$ ipython --no-banner

In [1]: import numpy as np

In [2]: from numpy import linalg as LA

In [3]: np.set_printoptions(precision=2, suppress=True, linewidth=100, sign=" ")

In [4]: A = np.array([[-2, 6, 3, -4, 7, 2, 7, 5, 8, 0, 2, 3, -5],
   ...:     [4, 7, -1, -3, 9, 0, -8, 8, -9, -3, -7, -4, -9],
   ...:     [2, -4, 2, 7, -4, -8, -9, 5, 7, -7, 3, 5, -3],
   ...:     [4, 7, -1, -3, 9, 0, -8, 8, -9, -3, -7, -4, -9]])

In [5]: A
Out[5]: 
array([[-2,  6,  3, -4,  7,  2,  7,  5,  8,  0,  2,  3, -5],
       [ 4,  7, -1, -3,  9,  0, -8,  8, -9, -3, -7, -4, -9],
       [ 2, -4,  2,  7, -4, -8, -9,  5,  7, -7,  3,  5, -3],
       [ 4,  7, -1, -3,  9,  0, -8,  8, -9, -3, -7, -4, -9]])

In [6]: rank = LA.matrix_rank(A)

In [7]: print(rank)
3

In [8]: N = LA.svd(A)[2][rank:].T

In [9]: [int(LA.matrix_rank(A[:i])) for i in range(1, len(A) + 1)]
Out[9]: [1, 2, 3, 3]

In [10]: print(LA.matrix_rank(A.T @ A), LA.matrix_rank(A @ A.T))
3 3

In [11]: [int(LA.matrix_rank(np.delete(A, i, axis=0))) for i in range(4)]
Out[11]: [2, 3, 2, 3]

In [12]: print(N.shape)
(13, 10)

In [13]: print(np.allclose(A[:-1].T @ LA.lstsq(A[:-1].T, A[-1])[0], A[-1]))
True

In [14]: round(float(np.trace(LA.pinv(A) @ A)), 2)
Out[14]: 3.0

In [15]: np.round(A @ LA.pinv(A) @ A, 2) + 0
Out[15]: 
array([[-2.,  6.,  3., -4.,  7.,  2.,  7.,  5.,  8.,  0.,  2.,  3., -5.],
       [ 4.,  7., -1., -3.,  9.,  0., -8.,  8., -9., -3., -7., -4., -9.],
       [ 2., -4.,  2.,  7., -4., -8., -9.,  5.,  7., -7.,  3.,  5., -3.],
       [ 4.,  7., -1., -3.,  9.,  0., -8.,  8., -9., -3., -7., -4., -9.]])

In [16]: m1 = np.load("data.npy")

In [17]: print(m1)
[[ 8  5  1 -1 -7  6  9 -4]
 [ 6  9  9 -3 -9  6  9  6]
 [ 4  2  9 -1 -5  7 -3  2]
 [ 5 -3  9  0 -2 12  5 -1]
 [ 9  3 24 -3 -9 21 12  9]
 [ 7  2 15 -2 -6 15 13  5]
 [ 2 -5 13  0  0 12  0  3]]

In [18]: left, s, VT = LA.svd(m1, full_matrices=False)

In [19]: print(np.allclose(left * s @ VT, m1))
True

In [20]: np.abs(left[:, 0]).round(6).argmax()
Out[20]: np.int64(4)

In [21]: round(np.sqrt((s ** 2).sum()), 2), np.round(LA.norm(m1), 2)
Out[21]: (np.float64(60.84), np.float64(60.84))

In [22]: np.abs(VT[0])
Out[22]: array([ 0.28,  0.09,  0.6 ,  0.08,  0.26,  0.57,  0.35,  0.19])

In [23]: (s > 1e-8).sum()
Out[23]: np.int64(4)

In [24]: np.round(s / s[0], 2) + 0
Out[24]: array([ 1.  ,  0.32,  0.2 ,  0.14,  0.  ,  0.  ,  0.  ])

In [25]: np.round(left.T @ left, 2) + 0
Out[25]: 
array([[ 1.,  0.,  0.,  0.,  0.,  0.,  0.],
       [ 0.,  1.,  0.,  0.,  0.,  0.,  0.],
       [ 0.,  0.,  1.,  0.,  0.,  0.,  0.],
       [ 0.,  0.,  0.,  1.,  0.,  0.,  0.],
       [ 0.,  0.,  0.,  0.,  1.,  0.,  0.],
       [ 0.,  0.,  0.,  0.,  0.,  1.,  0.],
       [ 0.,  0.,  0.,  0.,  0.,  0.,  1.]])

In [26]: s.round(2) + 0
Out[26]: array([ 56.43,  18.31,  11.02,   7.83,   0.  ,   0.  ,   0.  ])

In [27]: left.shape, s.shape, VT.shape
Out[27]: ((7, 7), (7,), (7, 8))

In [28]: np.round(left.T @ m1 @ VT.T, 2) + 0
Out[28]: 
array([[ 56.43,   0.  ,   0.  ,   0.  ,   0.  ,   0.  ,   0.  ],
       [  0.  ,  18.31,   0.  ,   0.  ,   0.  ,   0.  ,   0.  ],
       [  0.  ,   0.  ,  11.02,   0.  ,   0.  ,   0.  ,   0.  ],
       [  0.  ,   0.  ,   0.  ,   7.83,   0.  ,   0.  ,   0.  ],
       [  0.  ,   0.  ,   0.  ,   0.  ,   0.  ,   0.  ,   0.  ],
       [  0.  ,   0.  ,   0.  ,   0.  ,   0.  ,   0.  ,   0.  ],
       [  0.  ,   0.  ,   0.  ,   0.  ,   0.  ,   0.  ,   0.  ]])

In [29]: np.round(VT @ VT.T, 2) + 0
Out[29]: 
array([[ 1.,  0.,  0.,  0.,  0.,  0.,  0.],
       [ 0.,  1.,  0.,  0.,  0.,  0.,  0.],
       [ 0.,  0.,  1.,  0.,  0.,  0.,  0.],
       [ 0.,  0.,  0.,  1.,  0.,  0.,  0.],
       [ 0.,  0.,  0.,  0.,  1.,  0.,  0.],
       [ 0.,  0.,  0.,  0.,  0.,  1.,  0.],
       [ 0.,  0.,  0.,  0.,  0.,  0.,  1.]])

In [30]: u, g = m1[6], m1[4]

In [31]: u @ g
Out[31]: np.int64(594)

In [32]: pr = (u @ g) / (u @ u) * u

In [33]: pr
Out[33]: array([ 3.38, -8.46, 22.  ,  0.  ,  0.  , 20.31,  0.  ,  5.08])

In [34]: left, s, VT = LA.svd(m1)

In [35]: vecs = VT[:(s > 1e-8).sum()]

In [36]: rng = np.random.default_rng(3556)

In [37]: x0 = m1[1] + -1 * m1[5] + rng.integers(2) * np.eye(8)[6]

In [38]: x0
Out[38]: array([-1.,  7., -6., -1., -3., -9., -4.,  1.])

In [39]: print(np.allclose(vecs.T @ vecs @ x0, x0))
True

In [40]: x0 = np.array([2, -2, 1, 2, -4, 0, 2, -5])

In [41]: h = np.maximum(m1 @ x0, 0)

In [42]: m1 * (h > 1e-9)[:, None]
Out[42]: 
array([[ 8,  5,  1, -1, -7,  6,  9, -4],
       [ 6,  9,  9, -3, -9,  6,  9,  6],
       [ 4,  2,  9, -1, -5,  7, -3,  2],
       [ 5, -3,  9,  0, -2, 12,  5, -1],
       [ 9,  3, 24, -3, -9, 21, 12,  9],
       [ 7,  2, 15, -2, -6, 15, 13,  5],
       [ 2, -5, 13,  0,  0, 12,  0,  3]])

In [43]: print(np.tanh(m1 @ x0))
[ 1.  1.  1.  1.  1.  1.  1.]

In [44]: np.maximum(m1 @ (3 * x0), 0)
Out[44]: array([ 213,   63,   45,  144,  135,  138,   36])

In [45]: np.flatnonzero(h > 1e-9)
Out[45]: array([ 0,  1,  2,  3,  4,  5,  6])

In [46]: np.argsort(-LA.norm(m1, axis=0).round(6), kind="stable")[:3]
Out[46]: array([ 2,  5,  6])

In [47]: np.round(LA.norm(m1, 2) / LA.norm(m1), 2)
Out[47]: np.float64(0.93)

In [48]: LA.matrix_rank(m1, rtol=0.1)
Out[48]: np.int64(4)

In [49]: mat = np.loadtxt("a.csv", delimiter=",")

In [50]: mat
Out[50]: 
array([[  2.,  -2.,  -1.,  -3.,  -3.,  -3.,  -2.,  -2.,   3.,  -1.],
       [ 12., -10.,  -3., -11.,  -5.,  -7., -10., -10.,   9.,  -3.],
       [ 13., -10.,  -2.,  -9.,   0.,  -3., -10., -10.,   6.,  -2.],
       [-12.,  10.,   3.,  11.,   5.,   7.,  10.,  10.,  -9.,   3.],
       [-11.,   8.,   1.,   6.,  -3.,   0.,   8.,   8.,  -3.,   1.],
       [ -3.,   4.,   3.,   8.,  11.,  10.,   4.,   4.,  -9.,   3.],
       [ -1.,   2.,   2.,   5.,   8.,   7.,   2.,   2.,  -6.,   2.],
       [ -4.,   4.,   2.,   6.,   6.,   6.,   4.,   4.,  -6.,   2.],
       [ -4.,   4.,   2.,   6.,   6.,   6.,   4.,   4.,  -6.,   2.]])

In [51]: def softmax(z):
    ...:     e = np.exp(z - z.max(axis=-1, keepdims=True))
    ...:     return e / e.sum(axis=-1, keepdims=True)
    ...: 

In [52]: np.round(softmax(10 * mat[1]), 2) + 0
Out[52]: array([ 1.,  0.,  0.,  0.,  0.,  0.,  0.,  0.,  0.,  0.])

In [53]: S = mat @ mat.T / np.sqrt(10)

In [54]: softmax(S)[1] @ mat
Out[54]: array([ 12., -10.,  -3., -11.,  -5.,  -7., -10., -10.,   9.,  -3.])

In [55]: softmax(S).round(6).argmax(axis=1)
Out[55]: array([ 1,  1,  1,  3,  3,  3,  5,  3,  3])

In [56]: cov = mat.T @ mat

In [57]: np.trace(cov), (mat ** 2).sum()
Out[57]: (np.float64(3570.0), np.float64(3570.0))

In [58]: np.round(LA.eigvalsh(cov)[::-1], 2) + 0
Out[58]: 
array([ 3151.37,   418.63,     0.  ,     0.  ,     0.  ,     0.  ,     0.  ,     0.  ,     0.  ,
           0.  ])

In [59]: (mat @ mat.T).shape
Out[59]: (9, 9)

In [60]: cov
Out[60]: 
array([[ 624., -508., -138., -530., -182., -298., -508., -508.,  414., -138.],
       [-508.,  420.,  122.,  454.,  190.,  278.,  420.,  420., -366.,  122.],
       [-138.,  122.,   45.,  151.,  103.,  119.,  122.,  122., -135.,   45.],
       [-530.,  454.,  151.,  529.,  301.,  377.,  454.,  454., -453.,  151.],
       [-182.,  190.,  103.,  301.,  325.,  317.,  190.,  190., -309.,  103.],
       [-298.,  278.,  119.,  377.,  317.,  337.,  278.,  278., -357.,  119.],
       [-508.,  420.,  122.,  454.,  190.,  278.,  420.,  420., -366.,  122.],
       [-508.,  420.,  122.,  454.,  190.,  278.,  420.,  420., -366.,  122.],
       [ 414., -366., -135., -453., -309., -357., -366., -366.,  405., -135.],
       [-138.,  122.,   45.,  151.,  103.,  119.,  122.,  122., -135.,   45.]])

In [61]: np.diag(cov)
Out[61]: array([ 624.,  420.,   45.,  529.,  325.,  337.,  420.,  420.,  405.,   45.])

In [62]: left, s, VT = LA.svd(mat)

In [63]: s.round(2) + 0
Out[63]: array([ 56.14,  20.46,   0.  ,   0.  ,   0.  ,   0.  ,   0.  ,   0.  ,   0.  ])

In [64]: other = left[:, :2] @ np.diag(s[:2]) @ VT[:2]

In [65]: LA.matrix_rank(other)
Out[65]: np.int64(2)

In [66]: LA.matrix_rank(mat, rtol=0.05)
Out[66]: np.int64(2)

In [67]: np.unique(mat.round(6), axis=0).shape
Out[67]: (8, 10)

In [68]: round(float(np.trace(LA.pinv(mat) @ mat)), 2)
Out[68]: 2.0

In [69]: print(np.abs(np.diag(LA.qr(mat)[1])) > 1e-9)
[ True  True False False False False False False False]

In [70]: LA.lstsq(mat[:-1].T, mat[-1])[2]
Out[70]: np.int32(2)

In [71]: other = np.array([[-1, 0, 3],
    ...:     [0, 3, -3],
    ...:     [3, -1, 0],
    ...:     [-3, 1, 2],
    ...:     [1, 3, 0],
    ...:     [2, 3, 2],
    ...:     [-1, -1, -2],
    ...:     [-1, -1, -2],
    ...:     [-2, -1, 1],
    ...:     [3, 1, 0]])

In [72]: np.vstack([mat, other.T]).shape
Out[72]: (12, 10)

In [73]: mat @ other
Out[73]: 
array([[-10., -26.,  11.],
       [-14., -66.,  79.],
       [  4., -34.,  91.],
       [ 14.,  66., -79.],
       [-14.,   8., -80.],
       [ 38.,  84., -10.],
       [ 28.,  58.,   1.],
       [ 20.,  52., -22.],
       [ 20.,  52., -22.]])

In [74]: LA.matrix_rank(mat @ other)
Out[74]: np.int64(2)

In [75]: np.einsum("ij,ij->i", mat, mat)
Out[75]: array([  54.,  738.,  603.,  738.,  369.,  441.,  195.,  216.,  216.])

In [76]: M = np.loadtxt("w.csv", delimiter=",")

In [77]: print(M)
[[ -0.46   0.   -14.93  -4.82  -0.01]
 [ -0.24  -0.04   4.36   0.47  -0.01]
 [  0.45   0.06   3.9   -1.     0.02]
 [ -0.11  -0.11  14.25  -0.68   0.  ]
 [  0.55   0.1    0.64   2.52   0.  ]
 [  0.02  -0.04  14.09  -1.98   0.02]
 [ -0.14  -0.16  -3.41  -2.43   0.01]
 [  0.02   0.   -28.67  -2.54   0.01]
 [ -0.04   0.02  -9.33   2.43   0.01]
 [ -0.22   0.01   0.33  -0.24   0.01]
 [ -0.33  -0.08  10.54   1.88  -0.03]
 [ -0.09   0.02   4.51   2.25  -0.01]
 [  0.34   0.02 -20.2    1.16   0.01]
 [  0.05  -0.01  -7.68   2.41   0.  ]
 [ -0.26   0.01  -0.4    1.64  -0.01]
 [  0.02  -0.16  -5.83  -0.28  -0.02]
 [  0.51  -0.08 -22.01   2.6   -0.02]
 [ -0.01   0.2   -8.2    2.09  -0.02]
 [  0.59   0.14  -6.26   1.59   0.01]
 [ -0.13  -0.02  -9.92  -2.43   0.02]
 [  0.19   0.17   1.71  -1.17   0.  ]
 [ -0.09   0.07   8.56  -0.79   0.03]
 [  0.55   0.    12.33   0.17  -0.01]
 [ -0.35   0.07  17.44  -1.64  -0.01]
 [ -0.25  -0.03   9.59  -1.16   0.  ]
 [  0.34   0.     6.29   1.39   0.  ]]

In [78]: cov = np.cov(M, rowvar=False)

In [79]: np.round(np.corrcoef(M[:, 1], M[:, 2])[0, 1], 2)
Out[79]: np.float64(-0.01)

In [80]: M.std(axis=0)
Out[80]: array([  0.3 ,   0.09,  11.66,   1.96,   0.01])

In [81]: np.corrcoef(M.T)
Out[81]: 
array([[ 1.  ,  0.28, -0.18,  0.41,  0.15],
       [ 0.28,  1.  , -0.01,  0.2 ,  0.15],
       [-0.18, -0.01,  1.  , -0.02, -0.02],
       [ 0.41,  0.2 , -0.02,  1.  , -0.35],
       [ 0.15,  0.15, -0.02, -0.35,  1.  ]])

In [82]: cov.round(2) + 0
Out[82]: 
array([[  0.1 ,   0.01,  -0.68,   0.25,   0.  ],
       [  0.01,   0.01,  -0.01,   0.03,   0.  ],
       [ -0.68,  -0.01, 141.39,  -0.59,   0.  ],
       [  0.25,   0.03,  -0.59,   3.98,  -0.01],
       [  0.  ,   0.  ,   0.  ,  -0.01,   0.  ]])

In [83]: np.polyfit(M[:, 1], M[:, 2], 1)
Out[83]: array([-1.85, -1.08])

In [84]: np.median(M, axis=0)
Out[84]: array([-0.03,  0.  ,  0.48, -0.03,  0.  ])

In [85]: cov.shape
Out[85]: (5, 5)

In [86]: np.argwhere(np.triu(np.abs(np.corrcoef(M.T)) > 0.8, 1))
Out[86]: array([], shape=(0, 2), dtype=int64)

In [87]: hat = M @ LA.solve(M.T @ M, M.T)

In [88]: hat @ M[:, 2]
Out[88]: 
array([-14.93,   4.36,   3.9 ,  14.25,   0.64,  14.09,  -3.41, -28.67,  -9.33,   0.33,  10.54,
         4.51, -20.2 ,  -7.68,  -0.4 ,  -5.83, -22.01,  -8.2 ,  -6.26,  -9.92,   1.71,   8.56,
        12.33,  17.44,   9.59,   6.29])

In [89]: np.allclose(hat @ hat, hat)
Out[89]: True

In [90]: LA.matrix_rank(np.eye(26) - hat)
Out[90]: np.int64(21)

In [91]: np.round(LA.eigvalsh(hat), 2) + 0
Out[91]: 
array([ 0.,  0.,  0.,  0.,  0.,  0.,  0.,  0.,  0.,  0.,  0.,  0.,  0.,  0.,  0.,  0.,  0.,  0.,
        0.,  0.,  0.,  1.,  1.,  1.,  1.,  1.])

In [92]: arr = np.loadtxt("mat.csv", delimiter=",")

In [93]: arr
Out[93]: 
array([[ 1., -2.,  4., -8.],
       [ 1., -1.,  1., -1.],
       [ 1.,  0.,  0.,  0.],
       [ 1.,  1.,  1.,  1.],
       [ 1.,  2.,  4.,  8.],
       [ 1.,  3.,  9., 27.],
       [ 1.,  4., 16., 64.]])

In [94]: hat = arr @ LA.solve(arr.T @ arr, arr.T)

In [95]: hat @ arr[:, 0]
Out[95]: array([ 1.,  1.,  1.,  1.,  1.,  1.,  1.])

In [96]: feats = np.loadtxt("arr.csv", delimiter=",")

In [97]: feats
Out[97]: 
array([[-0.7,  2.3, -0.7,  0.4],
       [ 0.5,  0. , -1.3,  1.2],
       [-0.2,  0.3,  0.7,  0.7],
       [ 0.4, -0.7,  1. , -1.2],
       [-0.5,  0.3, -0.2, -0.2],
       [ 1.3, -1.7, -0.5,  0. ],
       [ 0.5, -1. ,  4.5,  2.5],
       [-1. ,  1. , -0.6,  1.8],
       [-1.1, -1.2,  0.1,  1.5],
       [ 1. ,  0.2,  1.4,  0.3],
       [ 0.5, -1.4,  0.4,  0.5],
       [-1.5, -1.7, -2.6,  0.3],
       [-0.3,  1.8,  0.8,  0.1],
       [-1.5, -0.8,  2.6, -0.2],
       [ 1. , -0.1,  0.9,  1.1],
       [-1.2,  0.3, -0.8,  1.3],
       [ 0.5,  0.9,  2.3,  1.3],
       [ 0.8, -0.1,  0.1,  0.9],
       [ 1.1, -1.5, -0.6,  0. ],
       [ 0.8, -0.2, -1.3,  0.6]])

In [98]: u, g = feats[7], feats[18]

In [99]: u @ g
Out[99]: np.float64(-2.24)

In [100]: u @ u
Out[100]: np.float64(5.6)

In [101]: pr = (u @ g) / (u @ u) * u

In [102]: np.round(LA.norm(u + g) ** 2 + LA.norm(u - g) ** 2, 2)
Out[102]: np.float64(18.84)

In [103]: round(float((g - pr) @ u), 2)
Out[103]: 0.0

In [104]: LA.matrix_rank(np.outer(u, g))
Out[104]: np.int64(1)

In [105]: g - pr
Out[105]: array([ 0.7 , -1.1 , -0.84,  0.72])

In [106]: pr
Out[106]: array([ 0.4 , -0.4 ,  0.24, -0.72])
